>>> import numpy as np
>>> np.set_printoptions(precision=1, suppress=True, linewidth=120)
>>> def tidy(a):
...     return np.round(a, 1) + 0
... 
>>> basis = 10 * np.array([[0.8, -0.3, -1.1, -0.7],
...     [1.1, 0.9, -1.6, -1.7],
...     [0.4, 1.2, -0.8, 1.8]])
>>> rng = np.random.default_rng(25050)
>>> labels = rng.integers(0, 3, 16)
>>> J = basis[labels] + rng.normal(size=(16, 4))
>>> tidy(J)
array([[ 12.1,   9.2, -15.9, -16.6],
       [  8.6,  -5.4, -10.7,  -7.6],
       [  5.6,  12.5,  -9.1,  18.6],
       [  5.1,  12.7,  -8.2,  19.1],
       [  2.1,  11. ,  -7.6,  17.7],
       [ 10.2,  10.9, -16.9, -17.1],
       [ 12.4,   9.1, -15.6, -17.8],
       [  7.7,  -1.9, -10.1,  -8.4],
       [  7. ,  -1.9, -10.5,  -7.4],
       [  4.3,  14. ,  -7.4,  19.3],
       [  4.4,  11.3,  -9.2,  19.5],
       [  2.5,  12.8,  -9.3,  17.8],
       [  7.4,  -2. , -10.6,  -8.2],
       [ 10.5,   9.5, -16.5, -17.4],
       [ 11.5,   8.6, -15.7, -19.4],
       [  5.7,  -3.7, -10.9,  -8. ]])
>>> basis = J[[0, 12]].astype(float)
>>> for _ in range(4):
...     labels = np.linalg.norm(J[:, None] - basis, axis=-1).argmin(axis=1)
...     basis = np.array([J[labels == j].mean(axis=0) for j in range(2)])
... 
>>> labels
array([0, 0, 1, 1, 1, 0, 0, 0, 0, 1, 1, 1, 0, 0, 0, 0])
>>> tidy(basis[1] - basis[0])
array([-5.3,  9.1,  4.9, 31.4])
>>> np.bincount(labels)
array([10,  6])
>>> tidy(basis)
array([[  9.3,   3.2, -13.3, -12.8],
       [  4. ,  12.4,  -8.5,  18.7]])
